>>> import numpy as np
>>> np.set_printoptions(precision=1, suppress=True, linewidth=100, floatmode="fixed")
>>> K = np.loadtxt("mat.csv", delimiter=",")
>>> K
array([[  3.0,   0.0,   6.0,   6.0,   0.0,   6.0,   0.0],
       [ -4.0,   0.0,  -8.0,  -8.0,   0.0,  -8.0,   0.0],
       [  1.0,   0.0,   2.0,   2.0,   0.0,   2.0,   0.0],
       [  1.0,   0.0,   2.0,   2.0,   0.0,   2.0,   0.0],
       [ -5.0,   0.0, -10.0, -10.0,   0.0, -10.0,   0.0],
       [  0.0,   0.0,   0.0,   0.0,   0.0,   0.0,   0.0],
       [  3.0,   0.0,   6.0,   6.0,   0.0,   6.0,   0.0],
       [  5.0,   0.0,  10.0,  10.0,   0.0,  10.0,   0.0]])
>>> U, s, VT = np.linalg.svd(K)
>>> np.argmax(s[:-1] / (s[1:] + 1e-6)) + 1
np.int64(1)
>>> s.round(1) + 0
array([33.4,  0.0,  0.0,  0.0,  0.0,  0.0,  0.0])
>>> B = U[:, :1] @ np.diag(s[:1]) @ VT[:1]
>>> np.linalg.matrix_rank(B)
np.int64(1)
>>> np.linalg.matrix_rank(K, rtol=0.05)
np.int64(1)
>>> B
array([[  3.0,   0.0,   6.0,   6.0,   0.0,   6.0,   0.0],
       [ -4.0,   0.0,  -8.0,  -8.0,   0.0,  -8.0,   0.0],
       [  1.0,   0.0,   2.0,   2.0,   0.0,   2.0,   0.0],
       [  1.0,   0.0,   2.0,   2.0,   0.0,   2.0,   0.0],
       [ -5.0,   0.0, -10.0, -10.0,   0.0, -10.0,   0.0],
       [  0.0,   0.0,   0.0,   0.0,   0.0,   0.0,   0.0],
       [  3.0,   0.0,   6.0,   6.0,   0.0,   6.0,   0.0],
       [  5.0,   0.0,  10.0,  10.0,   0.0,  10.0,   0.0]])
>>> round(float(np.linalg.norm(K - B) / np.linalg.norm(K)), 1)
0.0
>>> ang = np.radians(15)
>>> Rm = np.eye(7)
>>> Rm[4, 4] = Rm[5, 5] = np.cos(ang)
>>> Rm[4, 5], Rm[5, 4] = -np.sin(ang), np.sin(ang)
>>> Rm
array([[ 1.0,  0.0,  0.0,  0.0,  0.0,  0.0,  0.0],
       [ 0.0,  1.0,  0.0,  0.0,  0.0,  0.0,  0.0],
       [ 0.0,  0.0,  1.0,  0.0,  0.0,  0.0,  0.0],
       [ 0.0,  0.0,  0.0,  1.0,  0.0,  0.0,  0.0],
       [ 0.0,  0.0,  0.0,  0.0,  1.0, -0.3,  0.0],
       [ 0.0,  0.0,  0.0,  0.0,  0.3,  1.0,  0.0],
       [ 0.0,  0.0,  0.0,  0.0,  0.0,  0.0,  1.0]])
>>> B = K @ Rm.T
>>> B
array([[  3.0,   0.0,   6.0,   6.0,  -1.6,   5.8,   0.0],
       [ -4.0,   0.0,  -8.0,  -8.0,   2.1,  -7.7,   0.0],
       [  1.0,   0.0,   2.0,   2.0,  -0.5,   1.9,   0.0],
       [  1.0,   0.0,   2.0,   2.0,  -0.5,   1.9,   0.0],
       [ -5.0,   0.0, -10.0, -10.0,   2.6,  -9.7,   0.0],
       [  0.0,   0.0,   0.0,   0.0,   0.0,   0.0,   0.0],
       [  3.0,   0.0,   6.0,   6.0,  -1.6,   5.8,   0.0],
       [  5.0,   0.0,  10.0,  10.0,  -2.6,   9.7,   0.0]])
>>> np.round(np.linalg.svd(K, compute_uv=False), 1) + 0, np.round(np.linalg.svd(B, compute_uv=False), 1) + 0
(array([33.4,  0.0,  0.0,  0.0,  0.0,  0.0,  0.0]), array([33.4,  0.0,  0.0,  0.0,  0.0,  0.0,  0.0]))
>>> np.allclose(np.linalg.norm(K, axis=1), np.linalg.norm(B, axis=1))
True
>>> np.round(np.linalg.det(Rm), 1), round(np.trace(Rm), 1)
(np.float64(1.0), np.float64(6.9))
>>> rk = np.linalg.matrix_rank(K)
>>> rk
np.int64(1)
>>> N = np.linalg.svd(K)[2][rk:].T
>>> [int(np.linalg.matrix_rank(K[:i])) for i in range(1, len(K) + 1)]
[1, 1, 1, 1, 1, 1, 1, 1]
>>> [int(np.linalg.matrix_rank(K[:, :j + 1])) for j in range(7)]
[1, 1, 1, 1, 1, 1, 1]
>>> feats = np.load("arr.npy")
>>> feats
array([[  0,  -4,  -2,  -4,   5,  -1,  -4,   2],
       [  0,  12,   6,  12, -15,   3,  12,  -6],
       [  0,   4,   2,   4,  -5,   1,   4,  -2],
       [  0,   4,   2,   4,  -5,   1,   4,  -2],
       [  0, -12,  -6, -12,  15,  -3, -12,   6],
       [  0,  -4,  -2,  -4,   5,  -1,  -4,   2],
       [  0,   4,   2,   4,  -5,   1,   4,  -2],
       [  0,   4,   2,   4,  -5,   1,   4,  -2],
       [  0,   8,   4,   8, -10,   2,   8,  -4],
       [  0,   4,   2,   4,  -5,   1,   4,  -2],
       [  0,   0,   0,   0,   0,   0,   0,   0],
       [  0,   4,   2,   4,  -5,   1,   4,  -2],
       [  0,  -8,  -4,  -8,  10,  -2,  -8,   4]])
>>> np.abs(np.diag(np.linalg.qr(feats)[1])) > 1e-9
array([False,  True, False, False, False, False, False, False])
>>> x0 = np.array([-2, 2, -2, 3, 3, 0, -2, -2])
>>> h1 = np.maximum(feats @ x0, 0)
>>> feats.T @ h1
array([   0, -180,  -90, -180,  225,  -45, -180,   90])
>>> np.maximum(feats @ (3 * x0), 0)
array([ 9,  0,  0,  0, 27,  9,  0,  0,  0,  0,  0,  0, 18])
>>> np.flatnonzero(h1 > 1e-9)
array([ 0,  4,  5, 12])
>>> rk = np.linalg.matrix_rank(feats)
>>> rk
np.int64(1)
>>> N = np.linalg.svd(feats)[2][rk:].T
>>> np.allclose(feats @ N, 0)
True
>>> [int(np.linalg.matrix_rank(np.delete(feats, i, axis=0))) for i in range(13)]
[1, 1, 1, 1, 1, 1, 1, 1, 1, 1, 1, 1, 1]
>>> np.round(N @ N.T, 1) + 0
array([[ 1.0,  0.0,  0.0,  0.0,  0.0,  0.0,  0.0,  0.0],
       [ 0.0,  0.8, -0.1, -0.2,  0.2,  0.0, -0.2,  0.1],
       [ 0.0, -0.1,  1.0, -0.1,  0.1,  0.0, -0.1,  0.0],
       [ 0.0, -0.2, -0.1,  0.8,  0.2,  0.0, -0.2,  0.1],
       [ 0.0,  0.2,  0.1,  0.2,  0.7,  0.1,  0.2, -0.1],
       [ 0.0,  0.0,  0.0,  0.0,  0.1,  1.0,  0.0,  0.0],
       [ 0.0, -0.2, -0.1, -0.2,  0.2,  0.0,  0.8,  0.1],
       [ 0.0,  0.1,  0.0,  0.1, -0.1,  0.0,  0.1,  1.0]])
>>> [int(np.linalg.matrix_rank(feats[:i])) for i in range(1, len(feats) + 1)]
[1, 1, 1, 1, 1, 1, 1, 1, 1, 1, 1, 1, 1]
>>> N.shape
(8, 7)
>>> J = np.loadtxt("run2.csv", delimiter=",")
>>> J
array([[1.0, 0.5, 0.2, 0.1, 0.1, 0.0, 0.0, 0.0, 0.0, 0.0, 0.0, 0.0, 0.0],
       [0.5, 1.0, 0.5, 0.2, 0.1, 0.1, 0.0, 0.0, 0.0, 0.0, 0.0, 0.0, 0.0],
       [0.2, 0.5, 1.0, 0.5, 0.2, 0.1, 0.1, 0.0, 0.0, 0.0, 0.0, 0.0, 0.0],
       [0.1, 0.2, 0.5, 1.0, 0.5, 0.2, 0.1, 0.1, 0.0, 0.0, 0.0, 0.0, 0.0],
       [0.1, 0.1, 0.2, 0.5, 1.0, 0.5, 0.2, 0.1, 0.1, 0.0, 0.0, 0.0, 0.0],
       [0.0, 0.1, 0.1, 0.2, 0.5, 1.0, 0.5, 0.2, 0.1, 0.1, 0.0, 0.0, 0.0],
       [0.0, 0.0, 0.1, 0.1, 0.2, 0.5, 1.0, 0.5, 0.2, 0.1, 0.1, 0.0, 0.0],
       [0.0, 0.0, 0.0, 0.1, 0.1, 0.2, 0.5, 1.0, 0.5, 0.2, 0.1, 0.1, 0.0],
       [0.0, 0.0, 0.0, 0.0, 0.1, 0.1, 0.2, 0.5, 1.0, 0.5, 0.2, 0.1, 0.1],
       [0.0, 0.0, 0.0, 0.0, 0.0, 0.1, 0.1, 0.2, 0.5, 1.0, 0.5, 0.2, 0.1],
       [0.0, 0.0, 0.0, 0.0, 0.0, 0.0, 0.1, 0.1, 0.2, 0.5, 1.0, 0.5, 0.2],
       [0.0, 0.0, 0.0, 0.0, 0.0, 0.0, 0.0, 0.1, 0.1, 0.2, 0.5, 1.0, 0.5],
       [0.0, 0.0, 0.0, 0.0, 0.0, 0.0, 0.0, 0.0, 0.1, 0.1, 0.2, 0.5, 1.0]])
>>> x0 = np.array([0, 0, 2, 2, 0, 3, 3, 2, 2, 2, 3, 2, 0])
>>> rhs = J @ x0
>>> rhs
array([0.6, 1.7, 3.6, 4.1, 3.9, 5.9, 6.8, 6.2, 5.7, 5.9, 5.9, 4.3, 2.0])
>>> np.round(np.linalg.solve(J, J[:, 7]), 1) + 0
array([0.0, 0.0, 0.0, 0.0, 0.0, 0.0, 0.0, 1.0, 0.0, 0.0, 0.0, 0.0, 0.0])
>>> np.round(np.linalg.solve(J, rhs), 1) + 0
array([0.0, 0.0, 2.0, 2.0, 0.0, 3.0, 3.0, 2.0, 2.0, 2.0, 3.0, 2.0, 0.0])
>>> np.round(np.linalg.solve(J, 5 * rhs), 1) + 0
array([ 0.0,  0.0, 10.0, 10.0,  0.0, 15.0, 15.0, 10.0, 10.0, 10.0, 15.0, 10.0,  0.0])
>>> ang = np.radians(180)
>>> Rm = np.eye(13)
>>> Rm[3, 3] = Rm[8, 8] = np.cos(ang)
>>> Rm[3, 8], Rm[8, 3] = -np.sin(ang), np.sin(ang)
>>> B = J @ Rm.T
>>> round(np.linalg.det(Rm), 1), np.trace(Rm)
(np.float64(1.0), np.float64(9.0))
>>> np.abs(B - J).max(axis=0)
array([0.0, 0.0, 0.0, 2.0, 0.0, 0.0, 0.0, 0.0, 2.0, 0.0, 0.0, 0.0, 0.0])
>>> np.allclose(np.linalg.norm(J, axis=1), np.linalg.norm(B, axis=1))
True
>>> np.allclose(J @ J.T, B @ B.T)
True
